% ipython --no-banner

In [1]: import numpy as np

In [2]: np.set_printoptions(precision=2, suppress=True, linewidth=160, legacy="1.25")

In [3]: K = np.loadtxt("mat.csv", delimiter=",")

In [4]: K
Out[4]: 
array([[-0.82, -2.66,  0.15, -4.15],
       [ 4.4 , -0.4 , -2.29,  0.44],
       [-3.32, -3.59,  1.05, -0.22],
       [ 3.89,  2.03, -0.94,  2.2 ],
       [ 0.94, -1.71, -0.8 ,  4.53],
       [ 2.9 ,  1.85,  3.63,  0.18],
       [ 1.68,  1.34,  4.49,  0.39],
       [-1.95,  1.46, -3.07,  3.1 ],
       [ 0.98, -0.22, -2.62, -4.14],
       [ 2.67,  3.07,  2.49, -1.49],
       [-3.39,  1.79,  1.52,  2.84],
       [-2.38,  1.75,  3.15, -2.52],
       [ 3.45, -1.77, -2.77, -1.5 ],
       [-0.8 , -3.  ,  3.17,  2.31],
       [ 1.12, -0.18,  3.  , -3.83],
       [-2.51, -2.89,  0.68,  3.15],
       [ 2.41,  2.9 ,  0.69, -3.21],
       [ 4.47, -1.57,  0.14, -1.59],
       [-3.2 , -2.57, -2.66, -1.03],
       [ 4.66,  1.32,  0.68,  1.05],
       [-1.81, -1.43,  4.35, -0.88],
       [ 1.51, -2.87,  0.61,  3.75],
       [-1.05,  2.41, -4.11,  1.1 ],
       [-2.15,  1.87,  2.65, -3.14]])

In [5]: cov = np.cov(K, rowvar=False)

In [6]: np.median(K, axis=0)
Out[6]: array([ 0.96, -0.2 ,  0.68, -0.02])

In [7]: cov
Out[7]: 
array([[ 7.42,  1.39, -0.6 , -0.41],
       [ 1.39,  4.75,  0.53, -0.77],
       [-0.6 ,  0.53,  6.4 , -0.91],
       [-0.41, -0.77, -0.91,  6.92]])

In [8]: np.argsort(-K.std(axis=0).round(6), kind="stable")
Out[8]: array([0, 3, 2, 1])

In [9]: np.argwhere(np.triu(np.abs(np.corrcoef(K.T)) > 0.8, 1))
Out[9]: array([], shape=(0, 2), dtype=int64)

In [10]: np.linalg.eigvalsh(cov)[::-1]
Out[10]: array([8.37, 7.66, 5.54, 3.91])

In [11]: K.std(axis=0)
Out[11]: array([2.67, 2.13, 2.48, 2.58])

In [12]: vec = np.array([4, 1, 0, 4])

In [13]: K @ np.eye(4)[0]
Out[13]: 
array([-0.82,  4.4 , -3.32,  3.89,  0.94,  2.9 ,  1.68, -1.95,  0.98,  2.67, -3.39, -2.38,  3.45, -0.8 ,  1.12, -2.51,  2.41,  4.47, -3.2 ,  4.66, -1.81,
        1.51, -1.05, -2.15])

In [14]: (K @ vec).argmax()
Out[14]: 3

In [15]: np.sign((K @ vec).round(6))
Out[15]: array([-1.,  1., -1.,  1.,  1.,  1.,  1.,  1., -1.,  1., -1., -1.,  1.,  1., -1., -1., -1.,  1., -1.,  1., -1.,  1.,  1., -1.])

In [16]: cen = (K - K.mean(axis=0)) / K.std(axis=0)

In [17]: cen.std(axis=0)
Out[17]: array([1., 1., 1., 1.])

In [18]: np.argwhere(np.abs(cen) > 2)
Out[18]: array([], shape=(0, 2), dtype=int64)

In [19]: coef = np.linalg.lstsq(np.delete(cen, 2, axis=1), cen[:, 2])[0]

In [20]: coef
Out[20]: array([-0.12,  0.11, -0.13])

In [21]: other = np.c_[K[:, :3] @ np.array([[2, 0, 1], [0, -5, -2], [4, 1, -1]]), np.array([3, -2, -2, 0, -3, 2, 2, -2, -1, -3, 2, -3, 0, 0, 3, 2, -1, -3, -3, -1, 0, -1, 1, -1])]

In [22]: other
Out[22]: 
array([[ -1.04,  13.45,   4.35,   3.  ],
       [ -0.36,  -0.29,   7.49,  -2.  ],
       [ -2.44,  19.  ,   2.81,  -2.  ],
       [  4.02, -11.09,   0.77,   0.  ],
       [ -1.32,   7.75,   5.16,  -3.  ],
       [ 20.32,  -5.62,  -4.43,   2.  ],
       [ 21.32,  -2.21,  -5.49,   2.  ],
       [-16.18, -10.37,  -1.8 ,  -2.  ],
       [ -8.52,  -1.52,   4.04,  -1.  ],
       [ 15.3 , -12.86,  -5.96,  -3.  ],
       [ -0.7 ,  -7.43,  -8.49,   2.  ],
       [  7.84,  -5.6 ,  -9.03,  -3.  ],
       [ -4.18,   6.08,   9.76,   0.  ],
       [ 11.08,  18.17,   2.03,   0.  ],
       [ 14.24,   3.9 ,  -1.52,   3.  ],
       [ -2.3 ,  15.13,   2.59,   2.  ],
       [  7.58, -13.81,  -4.08,  -1.  ],
       [  9.5 ,   7.99,   7.47,  -3.  ],
       [-17.04,  10.19,   4.6 ,  -3.  ],
       [ 12.04,  -5.92,   1.34,  -1.  ],
       [ 13.78,  11.5 ,  -3.3 ,   0.  ],
       [  5.46,  14.96,   6.64,  -1.  ],
       [-18.54, -16.16,  -1.76,   1.  ],
       [  6.3 ,  -6.7 ,  -8.54,  -1.  ]])

In [23]: np.linalg.matrix_rank(other)
Out[23]: 4

In [24]: vec = np.array([0, -2, -1, -2])

In [25]: target = K @ vec

In [26]: np.round(np.linalg.pinv(K) @ K, 2) + 0
Out[26]: 
array([[1., 0., 0., 0.],
       [0., 1., 0., 0.],
       [0., 0., 1., 0.],
       [0., 0., 0., 1.]])

In [27]: rng = np.random.default_rng(364)

In [28]: target = target + 0.05 * rng.normal(size=24)

In [29]: target
Out[29]: 
array([ 13.45,   2.15,   6.56,  -7.44,  -4.82,  -7.65,  -7.98,  -6.15,  11.31,  -5.66, -10.78,  -1.66,   9.34,  -1.79,   5.13,  -1.22,  -0.05,   6.22,   9.89,
        -5.37,   0.33,  -2.35,  -2.85,  -0.17])

In [30]: coef, *_ = np.linalg.lstsq(K, target)

In [31]: coef
Out[31]: array([ 0.01, -2.  , -1.  , -2.  ])

In [32]: coef.round()
Out[32]: array([ 0., -2., -1., -2.])

In [33]: m1 = np.loadtxt("layer5.csv", delimiter=",")

In [34]: m1
Out[34]: 
array([[  0.04,   8.05,   7.54, -10.33,  13.1 ],
       [  9.08,   1.99,   2.07,   5.48, -16.71],
       [ -1.45,  -5.29,  -3.52,  -0.89, -18.89],
       [-10.17,   2.47,  -9.2 ,  -7.27, -12.37],
       [  1.58,   8.49,   3.8 , -12.75, -12.18],
       [  1.88,  12.47,   8.34, -10.49,   7.83],
       [-11.36,  -2.2 , -15.45,   1.75,   4.94],
       [ 16.97,  -3.64,   0.54,   9.6 ,   2.52],
       [  8.52,  13.2 ,  -7.08,   8.03,   6.22],
       [ 14.64,  -3.36,   2.98,  -2.47, -12.62],
       [  0.03,  16.91,   0.77,  -4.33,  -9.73],
       [-12.31,  -4.  ,  10.72,  10.43,  -2.96],
       [-14.31,  -7.22,  -6.94,   9.69,   1.01],
       [-12.63,   5.65,  -1.24, -14.05,  -3.11]])

In [35]: P = m1 @ np.linalg.solve(m1.T @ m1, m1.T)

In [36]: np.round(np.linalg.eigvalsh(P), 2) + 0
Out[36]: array([0., 0., 0., 0., 0., 0., 0., 0., 0., 1., 1., 1., 1., 1.])

In [37]: np.diag(P)
Out[37]: array([0.28, 0.31, 0.27, 0.3 , 0.25, 0.27, 0.38, 0.27, 0.61, 0.31, 0.47, 0.71, 0.28, 0.27])

In [38]: np.linalg.matrix_rank(np.eye(14) - P)
Out[38]: 9

In [39]: np.allclose(P @ P, P)
Out[39]: True

In [40]: cen = m1 - m1.mean(axis=0)

In [41]: vecs = np.linalg.svd(cen)[2][:3]

In [42]: other = cen - cen @ vecs.T @ vecs

In [43]: np.round(np.cov(cen @ vecs.T, rowvar=False), 2) + 0
Out[43]: 
array([[121.51,   0.  ,   0.  ],
       [  0.  , 115.85,   0.  ],
       [  0.  ,   0.  ,  98.71]])

In [44]: np.diag(vecs.T @ vecs)
Out[44]: array([0.87, 0.37, 0.15, 0.66, 0.94])

In [45]: np.linalg.norm(other, axis=1).round(6).argmax()
Out[45]: 11

In [46]: round(float(np.linalg.norm(other) / np.linalg.norm(cen)), 2)
Out[46]: 0.41

In [47]: other = np.array([[2, 2], [-2, 1], [2, 1], [-1, 0], [2, 0]])

In [48]: np.einsum("ij->j", m1)
Out[48]: array([ -9.49,  43.52,  -6.67, -17.6 , -52.95])

In [49]: np.linalg.matrix_rank(np.vstack([m1, other.T]))
Out[49]: 5

In [50]: np.vstack([m1, other.T]).shape
Out[50]: (16, 5)

In [51]: idx = m1[:, 2] > np.median(m1[:, 2])

In [52]: u = m1[idx].mean(axis=0) - m1[~idx].mean(axis=0)

In [53]: u
Out[53]: array([ 5.62,  5.37, 11.3 , -4.47, -1.94])

In [54]: other = np.c_[m1[:, :2] @ np.array([[3, 1], [2, 1]]), np.array([0, 2, -2, -2, -2, 2, -1, 0, 1, 1, 0, -2, -2, 0])]

In [55]: other
Out[55]: 
array([[ 16.22,   8.09,   0.  ],
       [ 31.22,  11.07,   2.  ],
       [-14.93,  -6.74,  -2.  ],
       [-25.57,  -7.7 ,  -2.  ],
       [ 21.72,  10.07,  -2.  ],
       [ 30.58,  14.35,   2.  ],
       [-38.48, -13.56,  -1.  ],
       [ 43.63,  13.33,   0.  ],
       [ 51.96,  21.72,   1.  ],
       [ 37.2 ,  11.28,   1.  ],
       [ 33.91,  16.94,   0.  ],
       [-44.93, -16.31,  -2.  ],
       [-57.37, -21.53,  -2.  ],
       [-26.59,  -6.98,   0.  ]])

In [56]: np.linalg.matrix_rank(other)
Out[56]: 3

In [57]: A = np.load("dump.npy")

In [58]: A
Out[58]: 
array([[3, 0, 0, 0, 0],
       [4, 9, 0, 0, 0],
       [3, 5, 0, 0, 0],
       [0, 2, 5, 5, 0],
       [7, 5, 5, 1, 1]])

In [59]: # rows and columns are dependent

In [60]: W1 = np.array([[4, 4, 4], [4, 4, 4], [4, 5, 4], [4, 2, 3], [5, 3, 4]])

In [61]: coef = np.array([-1, -8, -3])

In [62]: act = np.maximum(A @ W1 + coef, 0)

In [63]: np.linalg.matrix_rank(act)
Out[63]: 3

In [64]: (act > 0).mean(axis=0)
Out[64]: array([1., 1., 1.])

In [65]: (act > 0).astype(int)
Out[65]: 
array([[1, 1, 1],
       [1, 1, 1],
       [1, 1, 1],
       [1, 1, 1],
       [1, 1, 1]])

In [66]: basis = np.array([[0, 0], [2, 0], [1, 0]])

In [67]: act @ basis
Out[67]: 
array([[ 17,   0],
       [137,   0],
       [ 77,   0],
       [110,   0],
       [212,   0]])

In [68]: (act @ basis).round(6).argmax(axis=1)
Out[68]: array([0, 0, 0, 0, 0])

In [69]: def softmax(z):
    ...:     e = np.exp(z - z.max(axis=-1, keepdims=True))
    ...:     return e / e.sum(axis=-1, keepdims=True)
    ...: 

In [70]: np.round(softmax(A[3]), 2) + 0
Out[70]: array([0.  , 0.02, 0.48, 0.48, 0.  ])

In [71]: scores = A @ A.T / np.sqrt(5)

In [72]: np.round(softmax(scores + np.triu(np.full(scores.shape, -np.inf), 1)), 2) + 0
Out[72]: 
array([[1., 0., 0., 0., 0.],
       [0., 1., 0., 0., 0.],
       [0., 1., 0., 0., 0.],
       [0., 0., 0., 1., 0.],
       [0., 0., 0., 0., 1.]])

In [73]: np.round(softmax(scores), 2) + 0
Out[73]: 
array([[0.  , 0.02, 0.  , 0.  , 0.97],
       [0.  , 1.  , 0.  , 0.  , 0.  ],
       [0.  , 0.99, 0.  , 0.  , 0.01],
       [0.  , 0.  , 0.  , 1.  , 0.  ],
       [0.  , 0.  , 0.  , 0.  , 1.  ]])

In [74]: other = np.array([[2, 1], [0, 1]])

In [75]: basis = np.kron(other, A)

In [76]: np.round(np.linalg.norm(basis, 2), 2), round(np.linalg.norm(other, 2) * np.linalg.norm(A, 2), 2)
Out[76]: (33.71, 33.71)

In [77]: basis.shape
Out[77]: (10, 10)

In [78]: W0 = np.load("test7.npy")

In [79]: W0
Out[79]: 
array([[2, 0, 1, 0, 0, 0],
       [1, 1, 0, 0, 0, 0],
       [0, 1, 3, 0, 0, 0],
       [0, 0, 0, 0, 0, 0],
       [0, 0, 0, 0, 3, 3],
       [0, 0, 0, 0, 1, 3]])

In [80]: # 3 blocks once reordered

In [81]: W0 @ W0
Out[81]: 
array([[ 4,  1,  5,  0,  0,  0],
       [ 3,  1,  1,  0,  0,  0],
       [ 1,  4,  9,  0,  0,  0],
       [ 0,  0,  0,  0,  0,  0],
       [ 0,  0,  0,  0, 12, 18],
       [ 0,  0,  0,  0,  6, 12]])

In [82]: np.round(np.linalg.det(W0), 2)
Out[82]: 0.0

In [83]: np.sort(np.linalg.eigvals(W0).real)
Out[83]: array([0.  , 1.27, 1.34, 1.34, 3.32, 4.73])

In [84]: rank = np.linalg.matrix_rank(W0)

In [85]: rank
Out[85]: 5

In [86]: null = np.linalg.svd(W0)[2][rank:].T

In [87]: np.linalg.matrix_rank(W0.T @ W0), np.linalg.matrix_rank(W0 @ W0.T)
Out[87]: (5, 5)

In [88]: null @ null.T
Out[88]: 
array([[0., 0., 0., 0., 0., 0.],
       [0., 0., 0., 0., 0., 0.],
       [0., 0., 0., 0., 0., 0.],
       [0., 0., 0., 1., 0., 0.],
       [0., 0., 0., 0., 0., 0.],
       [0., 0., 0., 0., 0., 0.]])

In [89]: [int(np.linalg.matrix_rank(W0[:, :j + 1])) for j in range(6)]
Out[89]: [1, 2, 3, 3, 4, 5]

In [90]: [int(np.linalg.matrix_rank(W0[:i])) for i in range(1, len(W0) + 1)]
Out[90]: [1, 2, 3, 3, 4, 5]

In [91]: other = np.array([[2, -3], [-3, -2], [0, 0], [3, -2], [-2, -2], [1, -3]])

In [92]: np.linalg.matrix_rank(np.vstack([W0, other.T]))
Out[92]: 6

In [93]: other.T @ W0.T
Out[93]: 
array([[  4,  -1,  -3,   0,  -3,   1],
       [ -6,  -5,  -2,   0, -15, -11]])

In [94]: np.linalg.matrix_rank(W0 @ other)
Out[94]: 2

In [95]: np.vstack([W0, other.T]).shape
Out[95]: (8, 6)

In [96]: W0 @ other
Out[96]: 
array([[  4,  -6],
       [ -1,  -5],
       [ -3,  -2],
       [  0,   0],
       [ -3, -15],
       [  1, -11]])

In [97]: np.einsum("ij,ij->i", W0, W0)
Out[97]: array([ 5,  2, 10,  0, 18, 10])

In [98]: np.einsum("ij->j", W0)
Out[98]: array([3, 2, 4, 0, 4, 6])
